% ipython --no-banner

In [1]: import numpy as np

In [2]: from numpy import linalg as LA

In [3]: np.set_printoptions(precision=2, suppress=True, linewidth=140)

In [4]: def tidy(a):
   ...:     return np.round(a, 2) + 0
   ...: 

In [5]: mat = np.array([[3.0, 1.0, 0.0, 0.0, 0.0],
   ...:     [0.0, 3.0, 1.0, 0.0, 0.0],
   ...:     [0.0, 0.0, 3.0, 1.0, 0.0],
   ...:     [0.0, 0.0, 0.0, 3.0, 1.0],
   ...:     [0.0, 0.0, 0.0, 0.0, 3.0]])

In [6]: print(mat)
[[3. 1. 0. 0. 0.]
 [0. 3. 1. 0. 0.]
 [0. 0. 3. 1. 0.]
 [0. 0. 0. 3. 1.]
 [0. 0. 0. 0. 3.]]

In [7]: print(tidy(np.sort(LA.eigvals(mat))))
[3. 3. 3. 3. 3.]

In [8]: print(LA.matrix_rank(mat - mat[0, 0] * np.eye(5)))
4

In [9]: other = LA.inv(mat)

In [10]: print(tidy(LA.det(mat) * LA.det(other)))
1.0

In [11]: print(mat @ other)
[[1. 0. 0. 0. 0.]
 [0. 1. 0. 0. 0.]
 [0. 0. 1. 0. 0.]
 [0. 0. 0. 1. 0.]
 [0. 0. 0. 0. 1.]]

In [12]: print(np.allclose(other, mat.T))
False

In [13]: other = np.array([[1, 3], [1, 3]])

In [14]: cent = np.kron(other, mat)

In [15]: print(cent)
[[3. 1. 0. 0. 0. 9. 3. 0. 0. 0.]
 [0. 3. 1. 0. 0. 0. 9. 3. 0. 0.]
 [0. 0. 3. 1. 0. 0. 0. 9. 3. 0.]
 [0. 0. 0. 3. 1. 0. 0. 0. 9. 3.]
 [0. 0. 0. 0. 3. 0. 0. 0. 0. 9.]
 [3. 1. 0. 0. 0. 9. 3. 0. 0. 0.]
 [0. 3. 1. 0. 0. 0. 9. 3. 0. 0.]
 [0. 0. 3. 1. 0. 0. 0. 9. 3. 0.]
 [0. 0. 0. 3. 1. 0. 0. 0. 9. 3.]
 [0. 0. 0. 0. 3. 0. 0. 0. 0. 9.]]

In [16]: rk = LA.matrix_rank(cent)

In [17]: print(rk)
5

In [18]: null = LA.svd(cent)[2][rk:].T

In [19]: print([int(LA.matrix_rank(cent[:, :j + 1])) for j in range(10)])
[1, 2, 3, 4, 5, 5, 5, 5, 5, 5]

In [20]: print(null.shape)
(10, 5)

In [21]: print(np.allclose(cent @ null, 0))
True

In [22]: print(tidy(null @ null.T))
[[ 0.9  0.   0.   0.   0.  -0.3  0.   0.   0.   0. ]
 [ 0.   0.9  0.   0.   0.   0.  -0.3  0.   0.   0. ]
 [ 0.   0.   0.9  0.   0.   0.   0.  -0.3  0.   0. ]
 [ 0.   0.   0.   0.9  0.   0.   0.   0.  -0.3  0. ]
 [ 0.   0.   0.   0.   0.9  0.   0.   0.   0.  -0.3]
 [-0.3  0.   0.   0.   0.   0.1  0.   0.   0.   0. ]
 [ 0.  -0.3  0.   0.   0.   0.   0.1  0.   0.   0. ]
 [ 0.   0.  -0.3  0.   0.   0.   0.   0.1  0.   0. ]
 [ 0.   0.   0.  -0.3  0.   0.   0.   0.   0.1  0. ]
 [ 0.   0.   0.   0.  -0.3  0.   0.   0.   0.   0.1]]

In [23]: print(LA.matrix_rank(cent.T @ cent), LA.matrix_rank(cent @ cent.T))
5 5

In [24]: rng = np.random.default_rng(101306)

In [25]: data = np.array([[0, 1, 8, 8, -3, -3, 5, -2, 7, 9, -6, -8, -1, 4],
    ...:     [6, 0, -8, 6, 2, -9, 3, 9, -2, 0, -7, 4, -6, 2],
    ...:     [3, 8, 6, -5, 6, -4, 5, 6, -8, -2, -1, 3, -7, 8],
    ...:     [-5, -9, -1, 2, -6, -2, -5, 3, -4, -2, 4, -2, 9, 0],
    ...:     [-4, -5, 7, 4, -6, 1, -1, -5, 3, 7, 9, 3, 6, 0]]) * (rng.random((5, 14)) < 0.3)

In [26]: print(data)
[[ 0  0  0  8 -3 -3  5 -2  0  0 -6  0 -1  0]
 [ 6  0  0  0  0  0  0  9  0  0 -7  0  0  0]
 [ 0  0  0  0  0  0  5  0  0 -2 -1  0 -7  8]
 [-5 -9  0  0  0  0 -5  0  0  0  0  0  0  0]
 [-4 -5  7  0  0  0 -1  0  0  0  9  0  0  0]]

In [27]: other = np.array([[-2, 2, -3],
    ...:     [-2, -1, -4],
    ...:     [-2, -1, -4],
    ...:     [-2, 1, -5],
    ...:     [-2, -1, 2],
    ...:     [0, 4, 3],
    ...:     [2, 1, 1],
    ...:     [3, 1, -1],
    ...:     [4, -4, -5],
    ...:     [-4, -4, 3],
    ...:     [3, 2, 3],
    ...:     [-2, 1, -5],
    ...:     [2, 3, 0],
    ...:     [0, -5, 2]])

In [28]: print(other.T @ data.T)
[[-26  -6   1  18  29]
 [-13   7 -50  -6   7]
 [-66 -48  12  46  30]]

In [29]: print(np.einsum("ik,kj->ij", data, other))
[[-26 -13 -66]
 [ -6   7 -48]
 [  1 -50  12]
 [ 18  -6  46]
 [ 29   7  30]]

In [30]: print(np.einsum("ij->j", data))
[ -3 -14   7   8  -3  -3   4   7   0  -2  -5   0  -8   8]

In [31]: K = np.loadtxt("test13.csv", delimiter=",")

In [32]: print(tidy(K))
[[-0.19 -0.49 -0.2   0.78 -0.29]
 [ 0.48 -0.69 -0.22 -0.2   0.46]
 [-0.38 -0.06 -0.77 -0.43 -0.26]
 [-0.1  -0.49  0.51 -0.41 -0.56]
 [-0.76 -0.21  0.23 -0.05  0.56]]

In [33]: ang = np.radians(72)

In [34]: R = np.eye(5)

In [35]: R[3, 3] = R[0, 0] = np.cos(ang)

In [36]: R[3, 0], R[0, 3] = -np.sin(ang), np.sin(ang)

In [37]: print(tidy(R))
[[ 0.31  0.    0.    0.95  0.  ]
 [ 0.    1.    0.    0.    0.  ]
 [ 0.    0.    1.    0.    0.  ]
 [-0.95  0.    0.    0.31  0.  ]
 [ 0.    0.    0.    0.    1.  ]]

In [38]: other = K @ R.T

In [39]: print(tidy(other))
[[ 0.68 -0.49 -0.2   0.42 -0.29]
 [-0.04 -0.69 -0.22 -0.51  0.46]
 [-0.52 -0.06 -0.77  0.23 -0.26]
 [-0.42 -0.49  0.51 -0.04 -0.56]
 [-0.29 -0.21  0.23  0.71  0.56]]

In [40]: print(tidy(LA.svd(K, compute_uv=False)), tidy(LA.svd(other, compute_uv=False)))
[1. 1. 1. 1. 1.] [1. 1. 1. 1. 1.]

In [41]: T = np.stack([K, 4 * K, K[::-1]])

In [42]: print(tidy(LA.norm(T, axis=(1, 2))))
[2.24 8.94 2.24]

In [43]: print(tidy(LA.det(T)))
[   1. 1024.    1.]

In [44]: print(LA.matrix_rank(T))
[5 5 5]

In [45]: print(T.shape)
(3, 5, 5)

In [46]: print(tidy(np.einsum("bij,cij->bc", T, T)))
[[ 5. 20.  1.]
 [20. 80.  4.]
 [ 1.  4.  5.]]

In [47]: print(LA.matrix_rank(T.reshape(3, -1)))
2

In [48]: x = np.array([0, 1, 2, -1, -1])

In [49]: h1 = np.maximum(K @ x, 0)

In [50]: print(tidy(K.T @ h1))
[-0.14 -0.74  0.76 -0.62 -0.85]

In [51]: print(tidy(K * (h1 > 1e-9)[:, None]))
[[ 0.    0.    0.    0.    0.  ]
 [ 0.    0.    0.    0.    0.  ]
 [ 0.    0.    0.    0.    0.  ]
 [-0.1  -0.49  0.51 -0.41 -0.56]
 [ 0.    0.    0.    0.    0.  ]]

In [52]: print(tidy(np.tanh(K @ x)))
[-0.88 -0.88 -0.73  0.91 -0.25]

In [53]: print(tidy(np.maximum(K @ (3 * x), 0)))
[0.   0.   0.   4.51 0.  ]

In [54]: print(tidy(LA.svd(K, compute_uv=False)))
[1. 1. 1. 1. 1.]

In [55]: print(tidy(K @ K.T))
[[1. 0. 0. 0. 0.]
 [0. 1. 0. 0. 0.]
 [0. 0. 1. 0. 0.]
 [0. 0. 0. 1. 0.]
 [0. 0. 0. 0. 1.]]

In [56]: print(tidy(K.T @ K))
[[1. 0. 0. 0. 0.]
 [0. 1. 0. 0. 0.]
 [0. 0. 1. 0. 0.]
 [0. 0. 0. 1. 0.]
 [0. 0. 0. 0. 1.]]

In [57]: r0 = np.array([3, 4, -4, 1, -1])

In [58]: other = K + np.outer(r0, np.eye(5)[3])

In [59]: print(LA.matrix_rank(LA.inv(other) - LA.inv(K), tol=1e-8))
1

In [60]: E = np.load("arr.npy")

In [61]: print(E)
[[ -7   0  -2   0   2  -3  -3  -2  -1  -1]
 [ -2   3   1   3  -2  -1   1  -1   3   2]
 [  3   2 -10   0  -2  -3  -1   1  -3   0]
 [  0   0   0 -19   1  -2   0   2   2  -2]
 [  3   0   3   2   9   3   0   0  -3  -3]
 [ -3   2   3   0   0   2  -3   2   0   1]
 [ -1   1  -2   3   0  -2 -17   3   2  -1]
 [ -1  -1   0   0   3   1   2 -12   3  -3]
 [  3   3  -3   2   0  -2  -1  -2  -9   0]
 [  2  -2   0  -1   1   2  -1   3   0   1]]

In [62]: r0 = np.array([5, -2, -1])

In [63]: print(np.array([np.convolve(row, r0, "same") for row in E]))
[[ 14  -3   4  12 -19 -11  -1   2  -1   3]
 [ 19   1  10 -17  -4   9  -6  16   5  -7]
 [  4 -57  18   0 -11   3  10 -16   5   3]
 [  0   0 -95  43   7   3  12   6 -16   2]
 [ -6  12   4  38  -5 -15  -3 -15  -9   9]
 [ 16  14  -8  -3  10 -19  14  -1   3  -2]
 [  7 -11  18  -4 -13 -81  51  21 -12   0]
 [ -3   3   1  15  -1   5 -65  37  -9   3]
 [  9 -24  13  -1 -12  -1  -6 -40  20   9]
 [-14   2  -3   7   9 -10  15  -5   2  -2]]

In [64]: z = rng.permutation(10)

In [65]: other = E[:, z] * rng.choice([-1, 1], 10)

In [66]: print(other)
[[  7   0   3  -1   0   2   3   2   2  -1]
 [  2   3  -1   3   3  -2   1   1  -1   2]
 [ -3   2   1  -3   0  -2   3  -1  10   0]
 [  0   0   0   2 -19   1   2  -2   0  -2]
 [ -3   0   0  -3   2   9  -3   0  -3  -3]
 [  3   2   3   0   0   0  -2  -2  -3   1]
 [  1   1  17   2   3   0   2  -3   2  -1]
 [  1  -1  -2   3   0   3  -1  12   0  -3]
 [ -3   3   1  -9   2   0   2   2   3   0]
 [ -2  -2   1   0  -1   1  -2  -3   0   1]]

In [67]: U, _, vt = LA.svd(E.T @ other)

In [68]: print(z)
[0 1 6 8 3 4 5 7 2 9]

In [69]: print(tidy(LA.lstsq(E, other)[0]))
[[-1.  0.  0.  0.  0.  0.  0.  0.  0.  0.]
 [ 0.  1.  0.  0.  0.  0.  0.  0.  0.  0.]
 [ 0.  0.  0.  0.  0.  0.  0.  0. -1.  0.]
 [ 0.  0.  0.  0.  1.  0.  0.  0.  0.  0.]
 [ 0.  0.  0.  0.  0.  1.  0.  0.  0.  0.]
 [ 0.  0.  0.  0.  0.  0. -1.  0.  0.  0.]
 [ 0.  0. -1.  0.  0.  0.  0.  0.  0.  0.]
 [ 0.  0.  0.  0.  0.  0.  0. -1.  0.  0.]
 [ 0.  0.  0.  1.  0.  0.  0.  0.  0.  0.]
 [ 0.  0.  0.  0.  0.  0.  0.  0.  0.  1.]]
